$ python -q
>>> import numpy as np
>>> np.set_printoptions(suppress=True, linewidth=160)
>>> E = np.load("x.npy")
>>> print(E)
[[ 3  3  3  3  3  3  3  3  3]
 [ 3  6  6  6  6  6  6  6  6]
 [ 3  6  9  9  9  9  9  9  9]
 [ 3  6  9 12 12 12 12 12 12]
 [ 3  6  9 12 15 15 15 15 15]
 [ 3  6  9 12 15 18 18 18 18]
 [ 3  6  9 12 15 18 21 21 21]
 [ 3  6  9 12 15 18 21 24 24]
 [ 3  6  9 12 15 18 21 24 27]]
>>> print(np.allclose(E @ E.T, E.T @ E))
True
>>> print(np.allclose(E, E.T))
True
>>> print(np.trace(E))
135
>>> s = 10 * 0.7 ** np.arange(9)
>>> rng = np.random.default_rng(178)
>>> mat = rng.normal(size=(33, 9)) * rng.permutation(s)
>>> print(mat.round(2))
[[ -0.18  -4.33   0.02  -0.37   0.52  -0.84   4.41  -5.73  -4.99]
 [ -2.44 -12.33   0.26  -7.14   0.63   0.3    9.62   2.53  -6.11]
 [  2.43   2.86   1.38  -4.22  -1.29  -0.46   7.19   3.91  -5.32]
 [ -1.2   -0.48   0.97 -10.92   0.39   0.53  -3.84   3.72  -0.68]
 [  2.34   5.54   0.22  10.72  -0.78   0.78  -0.97   0.41  -0.3 ]
 [  0.83  -2.29  -0.62  -2.67   1.37  -0.34   7.76   1.98  -1.09]
 [ -0.03  -0.22  -0.12   6.76  -0.78   0.25   3.61  -4.79   8.55]
 [  1.97   6.28  -0.85   4.9    0.11  -0.71 -13.51   1.95  -1.52]
 [ -0.23  11.09   0.64   4.24  -0.32   0.52  18.97  -2.12  -0.96]
 [ -0.29   3.97   0.41   4.97   1.98   0.2    4.4    3.04  -2.1 ]
 [ -1.26   9.21   0.19  -3.44   0.48   0.11 -10.87   0.12  -5.26]
 [ -1.29  -7.81  -0.44   7.04  -1.02   0.53   5.43   0.19   6.06]
 [  2.13  -0.19  -0.39  -0.23   1.07  -1.1   -7.74  -1.31  -1.07]
 [  0.23   2.38  -0.68  -8.13  -0.52  -0.62  12.13  -2.07  -4.12]
 [  1.38   3.8    0.3   -1.55  -0.8    0.27  18.97  -1.85   3.78]
 [ -0.81  -5.82   0.94 -10.84   1.34   0.03   5.59  -4.49  -2.23]
 [ -0.58   3.61  -0.42  -3.1    1.    -0.84  -4.62   0.85  -0.41]
 [ -0.92  12.21  -0.04  -3.71   1.22   1.31   7.65  -1.43  -1.98]
 [  1.05   7.18  -0.83  -1.62   2.14   0.48   6.49  -0.24  -2.05]
 [ -0.04  -0.85  -0.79   0.88  -0.84   0.65  -3.66  -1.61  -1.2 ]
 [ -0.04   0.76   0.37  -3.9    2.04   0.27  -2.14  -4.37   2.76]
 [  0.22  10.77   1.75 -13.31  -0.06  -0.32   7.41   1.48   0.09]
 [  0.25  10.58   0.08  13.7   -1.35  -0.38  -8.35   1.35  -1.51]
 [  2.5   -5.33  -0.02  -4.04   0.31   0.77 -11.92   0.41   1.47]
 [  3.39   5.85   0.36  -2.85  -2.38  -0.19   2.91   0.13  -4.69]
 [ -0.8    2.17  -0.94  10.82   1.74   0.35  -0.44   2.85   2.51]
 [  3.88  11.44  -0.3   -0.62  -1.32   0.1   19.4    0.17  -3.04]
 [  1.13  -4.38   0.87   5.8   -2.46   1.33  -7.29  -1.66  -0.09]
 [ -0.05  -5.77   0.27  -4.4    0.05   0.21 -13.6   -2.97   5.93]
 [  2.2  -12.19   0.15  -0.94   0.19   0.06  18.56   0.96   2.59]
 [  1.71  -7.05  -0.37  -3.62   0.09   0.24   5.75  -2.11  -6.81]
 [ -0.43   0.91  -0.06   8.19   0.22  -0.07 -11.45   2.16   3.09]
 [  0.87  -4.55   0.92  -1.31  -0.86   1.18   6.18   3.44  -0.69]]
>>> L = np.linalg.cholesky(E)
>>> print(np.round(np.prod(np.diag(L)) ** 2, 2), round(float(np.linalg.det(E)), 2))
19683.0 19683.0
>>> print(np.linalg.eigvalsh(E).min() > 0)
True
>>> dist = np.linalg.norm(mat[:, None] - mat[None], axis=-1)
>>> print(np.unravel_index(dist.round(6).argmax(), dist.shape))
(np.int64(26), np.int64(28))
>>> print(dist[:5, :5].round(2))
[[ 0.   14.6  13.4  17.49 17.88]
 [14.6   0.   16.64 19.2  28.53]
 [13.4  16.64  0.   14.7  18.38]
 [17.49 19.2  14.7   0.   23.2 ]
 [17.88 28.53 18.38 23.2   0.  ]]
>>> print((dist + 1e9 * np.eye(33)).round(6).argmin(axis=1))
[30 30 24 16 25 32 11 31 26 18 16  6 19  2  8 30 12 18 17 12 16 17  4 28  2  4  8 19 23  1  0  7  5]
>>> print(dist.shape)
(33, 33)
>>> print(dist.mean(axis=1).argmax())
29
>>> print(np.linalg.matrix_rank(dist ** 2))
11
>>> O, evecs = np.linalg.qr(mat[:, :3])[0], np.linalg.qr(mat[:, 3:])[0]
>>> s = np.linalg.svd(O.T @ evecs, compute_uv=False)
>>> print(np.round(np.degrees(np.arccos(s.clip(0, 1))), 2))
[51.99 63.86 80.25]
>>> vec = np.array([0, 0, 0, 0, -1, 0, 2, 0, 1])
>>> y = mat @ vec
>>> print(np.round(np.linalg.solve(mat.T @ mat, mat.T @ y), 2) + 0)
[ 0.  0.  0.  0. -1.  0.  2.  0.  1.]
>>> print(np.round(np.linalg.lstsq(mat, y)[0], 2) + 0)
[ 0.  0.  0.  0. -1.  0.  2.  0.  1.]
>>> y = y + 0.02 * rng.normal(size=33)
>>> print(y.round(2))
[  3.33  12.51  10.38  -8.77  -1.46  13.06  16.56 -28.63  37.31   4.73 -27.5   17.95 -17.61  20.63  42.54   7.61 -10.62  12.09   8.8   -7.68  -3.55  14.98
 -16.84 -22.66   3.5   -0.12  37.06 -12.24 -21.38  39.54   4.58 -20.01  12.52]
>>> b, *_ = np.linalg.lstsq(mat, y)
>>> print(round(np.linalg.norm(y - mat @ b), 2))
0.09
>>> print(b.round())
[ 0. -0.  0.  0. -1. -0.  2.  0.  1.]
>>> print(np.round(mat.T @ (y - mat @ b), 2) + 0)
[0. 0. 0. 0. 0. 0. 0. 0. 0.]
>>> A = np.loadtxt("run9.csv", delimiter=",")
>>> print(A)
[[ 7.  5.  5.  1.  4.  0.]
 [ 4.  9.  6.  0.  6.  5.]
 [ 7.  4.  7.  8.  6.  0.]
 [ 7.  9.  7.  5.  5.  6.]
 [ 5.  6.  1.  1.  2.  0.]
 [ 7.  2.  5.  3.  5.  7.]
 [ 3. -4. -1.  1. -2. -5.]]
>>> vals, evecs = np.linalg.eigh(E)
>>> print(np.round(np.linalg.svd(E, compute_uv=False), 2))
[109.98  12.45   4.65   2.51   1.64   1.2    0.97   0.84   0.77]
>>> print((vals > 1e-8).sum(), (vals < -1e-8).sum())
9 0
>>> print(np.abs(evecs[:, -1]).round(6).argmax())
8
>>> print(np.round(np.abs(evecs[:, -1]), 2))
[0.08 0.15 0.22 0.28 0.34 0.38 0.42 0.44 0.46]
>>> feats = np.load("arr.npy")
>>> print(feats)
[[ 1 -1  1 -1 -1  1 -1  1]
 [ 1 -1 -1  1  1 -1 -1  1]
 [ 1  1  1  1 -1 -1 -1 -1]
 [ 1  1 -1 -1 -1 -1  1  1]]
>>> U, s, vt = np.linalg.svd(feats, full_matrices=False)
>>> print(np.round(vt @ vt.T, 2) + 0)
[[1. 0. 0. 0.]
 [0. 1. 0. 0.]
 [0. 0. 1. 0.]
 [0. 0. 0. 1.]]
>>> print(np.round(np.sqrt((s ** 2).sum()), 2), round(np.linalg.norm(feats), 2))
5.66 5.66
>>> print(np.allclose(U * s @ vt, feats))
True
>>> print(s.round(2))
[2.83 2.83 2.83 2.83]
>>> G = feats.T @ feats
>>> print(G)
[[ 4  0  0  0 -2 -2 -2  2]
 [ 0  4  0  0 -2 -2  2 -2]
 [ 0  0  4  0 -2  2 -2 -2]
 [ 0  0  0  4  2 -2 -2 -2]
 [-2 -2 -2  2  4  0  0  0]
 [-2 -2  2 -2  0  4  0  0]
 [-2  2 -2 -2  0  0  4  0]
 [ 2 -2 -2 -2  0  0  0  4]]
>>> print(np.round(np.linalg.eigvalsh(G)[::-1], 2))
[8. 8. 8. 8. 0. 0. 0. 0.]
>>> J = np.loadtxt("data.csv", delimiter=",")
>>> print(J.round(2))
[[-61.59 -43.87 -44.05 -67.26 -51.51 -13.67]
 [-61.39 -43.69 -43.88 -67.03 -51.3  -13.64]
 [-56.34 -39.28 -39.83 -61.3  -46.12 -12.94]
 [-55.31 -38.39 -39.01 -60.12 -45.06 -12.79]
 [-33.68 -20.59 -22.42 -35.72 -23.83  -9.6 ]
 [-27.81 -16.18 -18.19 -29.17 -18.44  -8.65]
 [-26.42 -15.17 -17.22 -27.63 -17.2   -8.41]
 [-11.56  -5.64  -7.52 -11.39  -5.28  -5.4 ]
 [ -8.46  -4.09  -5.72  -8.13  -3.33  -4.52]
 [ -7.48  -3.64  -5.17  -7.12  -2.79  -4.2 ]
 [ -5.31  -2.73  -3.95  -4.93  -1.73  -3.37]
 [ -5.01  -2.6   -3.77  -4.63  -1.61  -3.24]
 [ -3.1   -1.83  -2.62  -2.79  -0.92  -2.28]
 [ -1.93  -1.3   -1.8   -1.72  -0.58  -1.53]
 [ -1.9   -1.28  -1.78  -1.68  -0.57  -1.51]
 [ -0.21  -0.18  -0.23  -0.18  -0.07  -0.18]
 [  0.33   0.3    0.38   0.29   0.13   0.29]
 [  4.31   5.77   6.39   3.95   3.05   3.78]
 [  7.42  11.14  11.72   7.06   6.52   6.06]
 [ 14.46  23.84  23.78  14.5   15.62  10.25]
 [ 18.91  31.85  31.23  19.34  21.72  12.5 ]
 [ 30.48  52.4   50.05  32.15  37.99  17.65]
 [ 37.17  64.09  60.66  39.64  47.51  20.34]]
>>> rank = np.linalg.matrix_rank(J)
>>> print(rank)
3
>>> ns = np.linalg.svd(J)[2][rank:].T
>>> print([int(np.linalg.matrix_rank(J[:, :j + 1])) for j in range(6)])
[1, 2, 3, 3, 3, 3]
>>> print(np.linalg.matrix_rank(J.T @ J), np.linalg.matrix_rank(J @ J.T))
3 3
>>> print(np.round(ns @ ns.T, 2) + 0)
[[ 0.52  0.09 -0.04 -0.46 -0.03 -0.17]
 [ 0.09  0.5  -0.4   0.07 -0.28 -0.04]
 [-0.04 -0.4   0.57  0.02 -0.05 -0.29]
 [-0.46  0.07  0.02  0.5  -0.19  0.  ]
 [-0.03 -0.28 -0.05 -0.19  0.46  0.37]
 [-0.17 -0.04 -0.29  0.    0.37  0.45]]
>>> print(np.allclose(J @ ns, 0))
True
